$ python3 -q
>>> import numpy as np
>>> from numpy import linalg as LA
>>> np.set_printoptions(suppress=True, linewidth=140)
>>> A = np.loadtxt("dump.csv", delimiter=",")
>>> print(A)
[[  1.53   0.52  -0.81   0.94]
 [  3.16   0.05   3.57   1.43]
 [  4.56   0.22   3.32  -1.72]
 [ -0.24  -0.72  -3.03   0.99]
 [ -1.64  -0.05   1.15  -1.23]
 [ -1.2   -0.58  -7.03   0.16]
 [ -1.52   0.46  -5.48  -1.27]
 [  4.15  -0.59  -1.13   1.3 ]
 [  2.98  -0.11  -0.38   0.01]
 [  2.46   0.6    6.79   0.88]
 [ -0.99  -0.07   3.25   0.2 ]
 [ -0.36  -0.17   6.93   0.32]
 [ -1.13  -0.33   7.58  -3.72]
 [ -1.07  -0.15   2.21  -1.58]
 [ -4.07   0.3   -1.77  -1.04]
 [ -0.18  -0.55  -4.08   0.83]
 [  0.1   -0.32   0.97  -0.84]
 [ -3.56   0.03   3.18   0.21]
 [ -6.03  -0.07   2.93  -2.6 ]
 [  5.7   -1.08  -4.02  -0.56]
 [ -1.1   -0.51   4.92  -2.31]
 [  0.43  -0.74  -7.16  -1.66]
 [  1.07  -0.75 -11.66   0.55]
 [ -1.01   1.     0.37  -1.16]
 [  4.66   0.45  -2.65   1.08]]
>>> Ac = (A - A.mean(axis=0)) / A.std(axis=0)
>>> print(Ac.std(axis=0))
[1. 1. 1. 1.]
>>> np.argwhere(np.abs(Ac) > 2)
array([[12,  3],
       [18,  0],
       [22,  2],
       [23,  1]])
>>> c = LA.lstsq(np.delete(Ac, 2, axis=1), Ac[:, 2])[0]
>>> c.round(2)
array([ 0.04,  0.37, -0.29])
>>> Uu, sigma = LA.svd(A)
Traceback (most recent call last):
  File "<python-input-10>", line 1, in <module>
    Uu, sigma = LA.svd(A)
    ^^^^^^^^^
ValueError: too many values to unpack (expected 2)
>>> Uu, sigma, VT = LA.svd(A, full_matrices=False)
>>> (sigma > 1e-8).sum()
np.int64(4)
>>> np.round(np.cumsum(sigma ** 2) / np.sum(sigma ** 2), 2)
array([0.7 , 0.95, 0.99, 1.  ])
>>> print(sigma.round(2))
[23.81 14.18  6.21  2.29]
>>> Uu.shape, sigma.shape, VT.shape
((25, 4), (4,), (4, 4))
>>> np.round(sigma / sigma[0], 2)
array([1.  , 0.6 , 0.26, 0.1 ])
>>> round(np.sqrt((sigma ** 2).sum()), 2), np.round(LA.norm(A), 2)
(np.float64(28.49), np.float64(28.49))
>>> M2 = A / np.sqrt((A ** 2).mean(axis=1, keepdims=True))
>>> print(LA.matrix_rank(A - A.mean(axis=1, keepdims=True)))
3
>>> print(np.round(LA.norm(M2, axis=1), 2))
[2. 2. 2. 2. 2. 2. 2. 2. 2. 2. 2. 2. 2. 2. 2. 2. 2. 2. 2. 2. 2. 2. 2. 2. 2.]
>>> x0 = np.array([1, 1, 0, 2])
>>> target = A @ x0
>>> np.round(LA.solve(A.T @ A, A.T @ target), 2) + 0
array([1., 1., 0., 2.])
>>> rng = np.random.default_rng(485010)
>>> target = target + 0.1 * rng.normal(size=25)
>>> target.round(2)
array([  3.85,   6.06,   1.58,   1.15,  -4.25,  -1.47,  -3.66,   6.09,   2.79,   4.81,  -0.5 ,   0.13,  -8.94,  -4.28,  -5.68,   1.01,
        -1.88,  -3.19, -11.26,   3.54,  -6.08,  -3.62,   1.47,  -2.34,   7.21])
>>> c, *_ = LA.lstsq(A, target)
>>> print(np.round(A.T @ (target - A @ c), 2) + 0)
[0. 0. 0. 0.]
>>> mat = np.loadtxt("block0.csv", delimiter=",")
>>> print(mat)
[[0. 0. 1. 0. 0.]
 [0. 0. 0. 1. 0.]
 [1. 0. 0. 0. 0.]
 [0. 0. 0. 0. 1.]
 [0. 1. 0. 0. 0.]]
>>> M2 = mat / LA.norm(mat, axis=1, keepdims=True)
>>> gram = M2 @ M2.T
>>> gram[4]
array([0., 0., 0., 0., 1.])
>>> np.round(LA.norm(M2, axis=1), 2)
array([1., 1., 1., 1., 1.])
>>> x0 = np.array([2, 1, 1, -1, 3])
>>> np.round(np.abs(LA.eigvals(mat)), 2)
array([1., 1., 1., 1., 1.])
>>> Ac = A - A.mean(axis=0)
>>> evecs = LA.svd(Ac)[2][:3]
>>> M2 = Ac - Ac @ evecs.T @ evecs
>>> np.round(np.diag(evecs.T @ evecs), 2)
array([1.  , 0.01, 1.  , 0.99])
>>> E = np.array([[1, -3, 9, -27],
...     [1, -2, 4, -8],
...     [1, -1, 1, -1],
...     [1, 0, 0, 0],
...     [1, 1, 1, 1]])
>>> # row 0 dominates
>>> hat = E @ LA.solve(E.T @ E, E.T)
>>> LA.matrix_rank(np.eye(5) - hat)
np.int64(1)
>>> np.round(np.diag(hat), 2)
array([0.99, 0.77, 0.49, 0.77, 0.99])
>>> np.round(LA.eigvalsh(hat), 2) + 0
array([0., 1., 1., 1., 1.])
>>> np.round((np.eye(5) - hat) @ E, 2) + 0
array([[0., 0., 0., 0.],
       [0., 0., 0., 0.],
       [0., 0., 0., 0.],
       [0., 0., 0., 0.],
       [0., 0., 0., 0.]])
>>> hat.round(2)
array([[ 0.99,  0.06, -0.09,  0.06, -0.01],
       [ 0.06,  0.77,  0.34, -0.23,  0.06],
       [-0.09,  0.34,  0.49,  0.34, -0.09],
       [ 0.06, -0.23,  0.34,  0.77,  0.06],
       [-0.01,  0.06, -0.09,  0.06,  0.99]])
>>> x0 = np.array([5, 5, 3, 2])
>>> h1 = np.maximum(E @ x0, 0)
>>> np.maximum(E @ x0, 0) - np.maximum(-E @ x0, 0)
array([-37,  -9,   1,   5,  15])
>>> np.flatnonzero(h1 > 1e-9)
array([2, 3, 4])
>>> print(E * (h1 > 1e-9)[:, None])
[[ 0  0  0  0]
 [ 0  0  0  0]
 [ 1 -1  1 -1]
 [ 1  0  0  0]
 [ 1  1  1  1]]
>>> np.maximum(E @ (3 * x0), 0)
array([ 0,  0,  3, 15, 45])
